% ipython --no-banner

In [1]: import numpy as np

In [2]: from numpy import linalg as LA

In [3]: np.set_printoptions(suppress=True, linewidth=200)

In [4]: data = np.load("data.npy")

In [5]: data
Out[5]: 
array([[4., 0., 0.],
       [0., 4., 0.],
       [0., 0., 8.]])

In [6]: M2 = data / LA.norm(data, axis=1, keepdims=True)

In [7]: C2 = M2 @ M2.T

In [8]: np.degrees(np.arccos(np.clip(C2[1, 2], -1, 1)))
Out[8]: np.float64(90.0)

In [9]: vals, evecs = LA.eig(data)

In [10]: vals
Out[10]: array([4., 4., 8.])

In [11]: P = np.triu(np.array([[3, 3, -2], [0, 2, 3], [1, 0, 1]]), 1) + np.eye(3)

In [12]: M2 = P @ data @ LA.inv(P)

In [13]: np.poly(M2)
Out[13]: array([   1.,  -16.,   80., -128.])

In [14]: round(LA.det(M2), 2)
Out[14]: np.float64(128.0)

In [15]: M2 = np.array([[1, -3, -1], [-2, -2, 3], [1, -1, 2]])

In [16]: np.vstack([data, M2.T]).shape
Out[16]: (6, 3)

In [17]: np.einsum("ik,kj->ij", data, M2)
Out[17]: 
array([[  4., -12.,  -4.],
       [ -8.,  -8.,  12.],
       [  8.,  -8.,  16.]])

In [18]: arr = np.loadtxt("block5.csv", delimiter=",")

In [19]: arr
Out[19]: 
array([[-1.26, -0.55, -0.88, -0.14],
       [ 0.72, -0.34, -1.97, -2.24],
       [ 1.87,  0.13, -1.1 , -2.39],
       [ 2.15,  0.2 , -1.34, -2.19],
       [ 0.8 , -0.3 , -1.8 , -2.22],
       [ 1.76,  0.38, -0.22, -1.11],
       [ 1.76,  0.4 , -0.21, -0.95],
       [-3.46, -0.71,  0.08,  2.26],
       [ 0.82, -0.47, -2.01, -2.22],
       [-2.8 , -0.94, -1.77, -0.02],
       [ 3.09,  0.81,  0.85, -1.07],
       [ 2.98,  0.88,  0.83, -1.  ],
       [ 1.74,  0.33, -0.14, -1.15],
       [-0.38,  0.17,  0.92,  1.1 ],
       [ 1.15,  0.45,  0.77,  0.05],
       [-3.44, -0.65,  0.3 ,  2.16],
       [-0.95, -0.57, -1.88, -1.1 ],
       [-2.13, -0.17,  1.11,  2.18],
       [ 0.44, -0.09, -1.03, -1.13],
       [-0.02,  0.  ,  0.2 ,  0.11],
       [ 0.46,  0.81,  2.89,  2.1 ],
       [-2.72, -1.13, -1.78, -0.03],
       [ 3.  ,  0.79,  0.89, -1.14],
       [ 0.95,  0.75,  1.89,  0.92],
       [ 3.15,  0.82,  0.68, -1.18],
       [ 2.28,  1.18,  2.87,  1.36],
       [-2.94, -0.92, -0.92,  1.05],
       [-3.47, -0.67,  0.31,  2.19],
       [ 0.08,  0.07, -0.04, -0.07],
       [-0.38, -0.89, -3.07, -2.01],
       [ 3.41,  0.51, -0.14, -2.17],
       [ 1.81,  1.4 ,  3.76,  2.27]])

In [20]: left, sig, Vh = LA.svd(arr)

In [21]: sig.round(2)
Out[21]: array([13.74, 11.25,  0.59,  0.35])

In [22]: np.argmax(sig[:-1] / (sig[1:] + 1e-6)) + 1
Out[22]: np.int64(2)

In [23]: M2 = left[:, :2] @ np.diag(sig[:2]) @ Vh[:2]

In [24]: LA.matrix_rank(arr, rtol=0.05)
Out[24]: np.int64(2)

In [25]: np.round(np.abs(arr - M2).max(), 2)
Out[25]: np.float64(0.21)

In [26]: np.round(LA.norm(arr - M2) / LA.norm(arr), 2)
Out[26]: np.float64(0.04)

In [27]: arr @ arr
Traceback (most recent call last):
  Cell In[27], line 1
    arr @ arr
ValueError: matmul: Input operand 1 has a mismatch in its core dimension 0, with gufunc signature (n?,k),(k,m?)->(n?,m?) (size 32 is different from 4)


In [28]: C2 = arr.T @ arr

In [29]: (arr @ arr.T).shape
Out[29]: (32, 32)

In [30]: np.round(LA.eigvalsh(C2)[::-1], 2)
Out[30]: array([188.74, 126.59,   0.35,   0.12])

In [31]: np.round(LA.svd(arr, compute_uv=False) ** 2, 2)
Out[31]: array([188.74, 126.59,   0.35,   0.12])

In [32]: LA.matrix_rank(C2)
Out[32]: np.int64(4)

In [33]: C2.round(2)
Out[33]: 
array([[146.31,  37.66,  27.35, -61.11],
       [ 37.66,  14.53,  25.3 ,   0.03],
       [ 27.35,  25.3 ,  76.11,  49.68],
       [-61.11,   0.03,  49.68,  78.85]])

In [34]: np.round(np.diag(C2), 2)
Out[34]: array([146.31,  14.53,  76.11,  78.85])

In [35]: round(np.trace(C2), 2), round((arr ** 2).sum(), 2)
Out[35]: (np.float64(315.79), np.float64(315.79))

In [36]: np.allclose(C2, C2.T)
Out[36]: True
